>>> import numpy as np
>>> np.set_printoptions(suppress=True, linewidth=160)
>>> out = np.array([[3, 2], [-1, -2], [-1, 2]])
>>> E = np.kron(np.eye(3, dtype=int), out)
>>> print(E)
[[ 3  2  0  0  0  0]
 [-1 -2  0  0  0  0]
 [-1  2  0  0  0  0]
 [ 0  0  3  2  0  0]
 [ 0  0 -1 -2  0  0]
 [ 0  0 -1  2  0  0]
 [ 0  0  0  0  3  2]
 [ 0  0  0  0 -1 -2]
 [ 0  0  0  0 -1  2]]
>>> rng = np.random.default_rng(846)
>>> lab = rng.permutation(6)
>>> out = E[:, lab] * rng.choice([-1, 1], 6)
>>> print(out)
[[ 0  0  0  0  3 -2]
 [ 0  0  0  0 -1  2]
 [ 0  0  0  0 -1 -2]
 [-2  0  0 -3  0  0]
 [ 2  0  0  1  0  0]
 [-2  0  0  1  0  0]
 [ 0  3 -2  0  0  0]
 [ 0 -1  2  0  0  0]
 [ 0 -1 -2  0  0  0]]
>>> left, _, Vh = np.linalg.svd(E.T @ out)
>>> print(lab)
[3 4 5 2 0 1]
>>> print(np.round(np.linalg.lstsq(E, out)[0], 2) + 0)
[[ 0.  0.  0.  0.  1.  0.]
 [ 0.  0.  0.  0.  0. -1.]
 [ 0.  0.  0. -1.  0.  0.]
 [-1.  0.  0.  0.  0.  0.]
 [ 0.  1.  0.  0.  0.  0.]
 [ 0.  0. -1.  0.  0.  0.]]
>>> print(np.round(left @ Vh, 2) + 0)
[[ 0.  0.  0.  0.  1.  0.]
 [ 0.  0.  0.  0.  0. -1.]
 [ 0.  0.  0. -1.  0.  0.]
 [-1.  0.  0.  0.  0.  0.]
 [ 0.  1.  0.  0.  0.  0.]
 [ 0.  0. -1.  0.  0.  0.]]
>>> out = E / np.sqrt((E ** 2).mean(axis=1, keepdims=True))
>>> print(out[4].round(2))
[ 0.    0.   -1.1  -2.19  0.    0.  ]
>>> print(np.linalg.matrix_rank(E - E.mean(axis=1, keepdims=True)))
5
>>> print(np.round(np.linalg.norm(out, axis=1), 2))
[2.45 2.45 2.45 2.45 2.45 2.45 2.45 2.45 2.45]
>>> m1 = -2 * np.eye(6) + np.ones((6, 6))
>>> print(m1)
[[-1.  1.  1.  1.  1.  1.]
 [ 1. -1.  1.  1.  1.  1.]
 [ 1.  1. -1.  1.  1.  1.]
 [ 1.  1.  1. -1.  1.  1.]
 [ 1.  1.  1.  1. -1.  1.]
 [ 1.  1.  1.  1.  1. -1.]]
>>> # symmetric, so the eigenvalues are real
>>> lab = rng.permutation(6)
>>> print(lab)
[2 4 3 0 5 1]
>>> out = m1[lab][:, lab]
>>> print(np.round(np.sort(np.abs(np.linalg.eigvals(out))), 2))
[2. 2. 2. 2. 2. 4.]
>>> print(out)
[[-1.  1.  1.  1.  1.  1.]
 [ 1. -1.  1.  1.  1.  1.]
 [ 1.  1. -1.  1.  1.  1.]
 [ 1.  1.  1. -1.  1.  1.]
 [ 1.  1.  1.  1. -1.  1.]
 [ 1.  1.  1.  1.  1. -1.]]
>>> print(round(float(np.linalg.det(out)), 2), round(float(np.linalg.det(m1[lab])), 2))
-128.0 -128.0
>>> print(np.diag(out))
[-1. -1. -1. -1. -1. -1.]
>>> data = np.array([[5, 11, 3, 7, 9, 8, 2],
...     [0, 6, -2, 2, 4, 3, -3],
...     [1, 7, -1, 3, 5, 4, -2],
...     [3, 9, 1, 5, 7, 6, 0],
...     [6, 12, 4, 8, 10, 9, 3]])
>>> print(data)
[[ 5 11  3  7  9  8  2]
 [ 0  6 -2  2  4  3 -3]
 [ 1  7 -1  3  5  4 -2]
 [ 3  9  1  5  7  6  0]
 [ 6 12  4  8 10  9  3]]
>>> # null space of dimension 5
>>> print(np.linalg.matrix_rank(data, rtol=0.1))
2
>>> print(np.linalg.cond(data) > 100)
True
>>> print(np.argsort(-np.linalg.norm(data, axis=0).round(6), kind="stable")[:3])
[1 4 5]
>>> mat = np.load("w.npy")
>>> print(mat)
[[ 1.31 -0.4   1.29 -0.88 -0.09  0.86 -0.48 -0.41 -1.32]
 [ 0.64 -0.28  0.75 -0.43 -0.01  0.47 -0.14 -0.2  -0.67]
 [-3.16  1.06 -3.21  2.15 -0.03 -2.11  1.14  1.12  3.24]
 [ 2.82 -0.91  2.79 -1.91  0.04  1.79 -0.95 -0.96 -2.76]
 [-1.96  0.67 -1.92  1.34 -0.02 -1.33  0.69  0.73  1.92]
 [ 1.42 -0.52  1.41 -0.88 -0.01  0.89 -0.44 -0.45 -1.3 ]
 [-0.37  0.16 -0.37  0.2   0.05 -0.24  0.09  0.14  0.47]
 [ 1.01 -0.37  0.96 -0.68  0.02  0.79 -0.39 -0.41 -0.97]
 [-0.35  0.06 -0.35  0.18  0.03 -0.23  0.14  0.09  0.4 ]
 [-2.06  0.61 -2.07  1.29 -0.11 -1.42  0.61  0.63  1.98]
 [ 4.86 -1.61  4.88 -3.26  0.02  3.2  -1.56 -1.65 -4.9 ]
 [ 0.81 -0.22  0.73 -0.52  0.06  0.41 -0.27 -0.17 -0.77]
 [ 2.92 -0.95  2.99 -1.93  0.01  1.99 -0.98 -0.95 -2.89]
 [ 2.12 -0.72  2.19 -1.38  0.01  1.45 -0.79 -0.62 -2.19]
 [ 0.58 -0.18  0.61 -0.42  0.01  0.4  -0.15 -0.2  -0.64]
 [-1.72  0.54 -1.79  1.17  0.   -1.09  0.56  0.52  1.79]
 [-3.39  1.13 -3.35  2.23 -0.04 -2.22  1.12  1.11  3.33]
 [ 3.13 -0.98  3.21 -2.19  0.01  2.16 -1.11 -1.19 -3.25]
 [-0.59  0.2  -0.51  0.31 -0.06 -0.38  0.26  0.28  0.61]
 [ 0.97 -0.38  1.03 -0.63 -0.01  0.71 -0.28 -0.33 -0.95]
 [-8.67  2.9  -8.62  5.85 -0.04 -5.78  2.88  2.92  8.76]
 [ 3.21 -1.07  3.11 -2.1  -0.04  2.06 -1.07 -1.03 -3.11]
 [ 1.93 -0.59  2.07 -1.36  0.05  1.36 -0.68 -0.68 -2.03]
 [ 3.67 -1.15  3.6  -2.4  -0.02  2.44 -1.22 -1.23 -3.6 ]
 [-1.37  0.47 -1.33  0.83 -0.02 -0.91  0.33  0.44  1.15]
 [ 0.55 -0.2   0.52 -0.38  0.07  0.31 -0.16 -0.18 -0.52]
 [-7.05  2.38 -7.1   4.72 -0.04 -4.77  2.46  2.4   7.11]
 [-2.16  0.7  -2.12  1.36  0.04 -1.44  0.67  0.78  2.11]
 [-7.27  2.48 -7.36  4.87 -0.05 -4.9   2.44  2.48  7.31]
 [ 4.1  -1.31  4.05 -2.7   0.16  2.68 -1.34 -1.34 -4.  ]
 [-0.3   0.02 -0.31  0.18 -0.03 -0.22  0.09  0.08  0.32]
 [-3.19  1.04 -3.2   2.06 -0.01 -2.2   1.06  0.98  3.22]]
>>> vec = np.array([-2, 0, -3, 2, 7, 0, 1, 9, -9])
>>> target = mat @ vec
>>> print(target.round(2))
[-1.17 -0.37  2.1  -2.3   2.2  -1.69 -0.28 -1.47 -0.33  0.6  -3.05  0.7  -2.12 -0.16  0.05  0.28  2.15 -2.77  0.2  -1.06  4.94 -2.58 -0.97 -2.97  2.19 -0.03
  4.63  2.38  4.98 -2.03 -0.39  0.93]
>>> print(np.round(np.linalg.lstsq(mat, target)[0], 2) + 0)
[-2.  0. -3.  2.  7.  0.  1.  9. -9.]
>>> target = target + 0.05 * rng.normal(size=32)
>>> print(target.round(2))
[-1.22 -0.38  2.11 -2.3   2.03 -1.7  -0.28 -1.49 -0.28  0.67 -3.1   0.68 -2.19 -0.09  0.03  0.26  2.26 -2.79  0.15 -1.13  4.92 -2.62 -0.96 -2.96  2.2  -0.07
  4.63  2.37  4.92 -2.06 -0.48  1.  ]
>>> c, *_ = np.linalg.lstsq(mat, target)
>>> print(np.round(np.linalg.norm(target - mat @ c), 2))
0.28
>>> print([round(float(np.linalg.norm(np.linalg.solve(mat.T @ mat + lam * np.eye(9), mat.T @ target))), 2) for lam in (0, 1, 10, 100)])
[15.12, 1.03, 0.33, 0.29]
>>> lab = mat[:, 8] > np.median(mat[:, 8])
>>> u = mat[lab].mean(axis=0) - mat[~lab].mean(axis=0)
>>> print(np.argsort(-np.abs(u).round(6), kind="stable"))
[2 0 8 5 3 7 6 1 4]
>>> gram = np.cov(mat, rowvar=False)
>>> print(np.round(np.polyfit(mat[:, 5], mat[:, 7], 1), 2) + 0)
[-0.5  0. ]
>>> print(np.round(np.corrcoef(mat.T), 2))
[[ 1.   -1.    1.   -1.    0.44  1.   -1.   -1.   -1.  ]
 [-1.    1.   -1.    1.   -0.43 -1.    1.    1.    1.  ]
 [ 1.   -1.    1.   -1.    0.44  1.   -1.   -1.   -1.  ]
 [-1.    1.   -1.    1.   -0.44 -1.    1.    1.    1.  ]
 [ 0.44 -0.43  0.44 -0.44  1.    0.44 -0.44 -0.44 -0.44]
 [ 1.   -1.    1.   -1.    0.44  1.   -1.   -1.   -1.  ]
 [-1.    1.   -1.    1.   -0.44 -1.    1.    1.    1.  ]
 [-1.    1.   -1.    1.   -0.44 -1.    1.    1.    1.  ]
 [-1.    1.   -1.    1.   -0.44 -1.    1.    1.    1.  ]]
>>> print(np.round(np.corrcoef(mat[:, 5], mat[:, 7])[0, 1], 2))
-1.0
>>> print(np.round(np.median(mat, axis=0), 2))
[ 0.56 -0.19  0.56 -0.4  -0.01  0.36 -0.15 -0.18 -0.58]
>>> print(gram.shape)
(9, 9)
>>> print(np.round(np.linalg.eigvalsh(gram)[::-1], 2) + 0)
[45.37  0.    0.    0.    0.    0.    0.    0.    0.  ]
>>> print(np.round(mat.std(axis=0), 2))
[3.22 1.07 3.23 2.15 0.05 2.15 1.08 1.09 3.23]
>>> print(np.argwhere(np.triu(np.abs(np.corrcoef(mat.T)) > 0.8, 1)))
[[0 1]
 [0 2]
 [0 3]
 [0 5]
 [0 6]
 [0 7]
 [0 8]
 [1 2]
 [1 3]
 [1 5]
 [1 6]
 [1 7]
 [1 8]
 [2 3]
 [2 5]
 [2 6]
 [2 7]
 [2 8]
 [3 5]
 [3 6]
 [3 7]
 [3 8]
 [5 6]
 [5 7]
 [5 8]
 [6 7]
 [6 8]
 [7 8]]
